$ ipython --no-banner

In [1]: import numpy as np

In [2]: np.set_printoptions(precision=3, suppress=True, linewidth=100, sign=" ")

In [3]: rnd = lambda a: np.round(a, 3) + 0

In [4]: arr = np.load("case8.npy")

In [5]: arr
Out[5]: 
array([[ 0.2  ,  1.2  , -1.4  , -0.5  ,  0.694,  2.3  ],
       [ 0.8  ,  1.1  ,  0.   , -0.4  ,  2.439,  0.1  ],
       [-0.5  , -1.4  ,  1.2  , -0.3  , -1.604,  0.   ],
       [ 2.4  , -0.3  ,  0.2  , -0.8  ,  6.748,  1.3  ],
       [ 1.8  ,  0.8  ,  0.5  , -1.7  ,  5.069, -0.1  ],
       [ 0.5  , -0.3  , -0.1  , -1.4  ,  1.588,  1.9  ],
       [ 1.3  , -1.1  ,  0.2  ,  0.6  ,  3.822, -1.   ],
       [ 0.9  , -0.7  ,  0.4  , -0.3  ,  2.684, -0.8  ],
       [-2.6  ,  1.4  , -1.2  ,  0.3  , -7.872, -0.6  ],
       [ 1.5  , -0.8  ,  0.   ,  0.6  ,  4.497,  1.6  ],
       [-0.2  , -0.5  ,  0.6  ,  1.6  , -0.265,  0.3  ],
       [-1.9  ,  2.   , -0.2  ,  0.7  , -6.357, -0.5  ],
       [-0.8  ,  0.2  , -0.5  ,  1.   , -2.41 , -0.2  ],
       [ 0.1  , -0.5  , -0.7  ,  1.3  ,  0.616,  1.2  ],
       [-0.1  , -0.2  , -1.   , -0.7  , -0.197,  0.9  ],
       [-0.3  ,  1.3  , -0.9  , -0.3  , -0.806, -1.   ],
       [-0.5  ,  1.1  ,  0.3  , -0.4  , -1.802,  1.2  ],
       [-0.6  ,  0.2  ,  0.8  , -0.3  , -1.335, -0.5  ],
       [ 1.   , -0.5  ,  0.6  ,  0.9  ,  3.242,  0.8  ],
       [-0.5  , -1.   ,  0.   , -0.5  , -0.96 , -1.6  ],
       [-0.1  ,  1.4  ,  0.   ,  1.2  , -0.692,  0.2  ],
       [-1.6  ,  0.5  , -0.5  , -0.6  , -4.483, -1.4  ],
       [-0.1  , -0.3  ,  1.8  , -0.9  , -0.079, -0.4  ],
       [ 0.2  ,  1.9  , -0.2  ,  1.3  ,  0.834,  1.1  ],
       [-0.2  ,  0.2  , -0.2  ,  1.1  , -0.356, -1.9  ],
       [-1.   , -0.1  , -1.1  , -1.3  , -2.799,  1.2  ],
       [-0.3  ,  1.1  , -0.3  ,  2.4  , -0.992,  0.   ],
       [-1.   ,  0.8  ,  0.   , -0.7  , -2.81 , -0.6  ],
       [ 0.8  ,  0.7  , -2.   ,  1.2  ,  2.403, -0.1  ],
       [ 0.   , -1.2  ,  1.4  , -0.6  , -0.474,  0.1  ],
       [-0.1  ,  0.7  ,  0.1  ,  1.7  , -0.203, -0.5  ],
       [ 0.4  , -0.5  , -0.3  ,  2.   ,  0.567, -1.8  ]])

In [6]: rng = np.random.default_rng(467)

In [7]: z = rng.permutation(6)

In [8]: other = arr[:, z] * rng.choice([-1, 1], 6)

In [9]: other
Out[9]: 
array([[ 0.2  ,  0.5  ,  2.3  ,  1.2  , -1.4  ,  0.694],
       [ 0.8  ,  0.4  ,  0.1  ,  1.1  ,  0.   ,  2.439],
       [-0.5  ,  0.3  ,  0.   , -1.4  ,  1.2  , -1.604],
       [ 2.4  ,  0.8  ,  1.3  , -0.3  ,  0.2  ,  6.748],
       [ 1.8  ,  1.7  , -0.1  ,  0.8  ,  0.5  ,  5.069],
       [ 0.5  ,  1.4  ,  1.9  , -0.3  , -0.1  ,  1.588],
       [ 1.3  , -0.6  , -1.   , -1.1  ,  0.2  ,  3.822],
       [ 0.9  ,  0.3  , -0.8  , -0.7  ,  0.4  ,  2.684],
       [-2.6  , -0.3  , -0.6  ,  1.4  , -1.2  , -7.872],
       [ 1.5  , -0.6  ,  1.6  , -0.8  ,  0.   ,  4.497],
       [-0.2  , -1.6  ,  0.3  , -0.5  ,  0.6  , -0.265],
       [-1.9  , -0.7  , -0.5  ,  2.   , -0.2  , -6.357],
       [-0.8  , -1.   , -0.2  ,  0.2  , -0.5  , -2.41 ],
       [ 0.1  , -1.3  ,  1.2  , -0.5  , -0.7  ,  0.616],
       [-0.1  ,  0.7  ,  0.9  , -0.2  , -1.   , -0.197],
       [-0.3  ,  0.3  , -1.   ,  1.3  , -0.9  , -0.806],
       [-0.5  ,  0.4  ,  1.2  ,  1.1  ,  0.3  , -1.802],
       [-0.6  ,  0.3  , -0.5  ,  0.2  ,  0.8  , -1.335],
       [ 1.   , -0.9  ,  0.8  , -0.5  ,  0.6  ,  3.242],
       [-0.5  ,  0.5  , -1.6  , -1.   ,  0.   , -0.96 ],
       [-0.1  , -1.2  ,  0.2  ,  1.4  ,  0.   , -0.692],
       [-1.6  ,  0.6  , -1.4  ,  0.5  , -0.5  , -4.483],
       [-0.1  ,  0.9  , -0.4  , -0.3  ,  1.8  , -0.079],
       [ 0.2  , -1.3  ,  1.1  ,  1.9  , -0.2  ,  0.834],
       [-0.2  , -1.1  , -1.9  ,  0.2  , -0.2  , -0.356],
       [-1.   ,  1.3  ,  1.2  , -0.1  , -1.1  , -2.799],
       [-0.3  , -2.4  ,  0.   ,  1.1  , -0.3  , -0.992],
       [-1.   ,  0.7  , -0.6  ,  0.8  ,  0.   , -2.81 ],
       [ 0.8  , -1.2  , -0.1  ,  0.7  , -2.   ,  2.403],
       [ 0.   ,  0.6  ,  0.1  , -1.2  ,  1.4  , -0.474],
       [-0.1  , -1.7  , -0.5  ,  0.7  ,  0.1  , -0.203],
       [ 0.4  , -2.   , -1.8  , -0.5  , -0.3  ,  0.567]])

In [10]: Uu, _, VT = np.linalg.svd(arr.T @ other)

In [11]: rnd(np.linalg.lstsq(arr, other)[0])
Out[11]: 
array([[ 1.,  0.,  0.,  0.,  0.,  0.],
       [ 0.,  0.,  0.,  1.,  0.,  0.],
       [ 0.,  0.,  0.,  0.,  1.,  0.],
       [ 0., -1.,  0.,  0.,  0.,  0.],
       [ 0.,  0.,  0.,  0.,  0.,  1.],
       [ 0.,  0.,  1.,  0.,  0.,  0.]])

In [12]: z
Out[12]: array([ 0,  3,  5,  1,  2,  4])
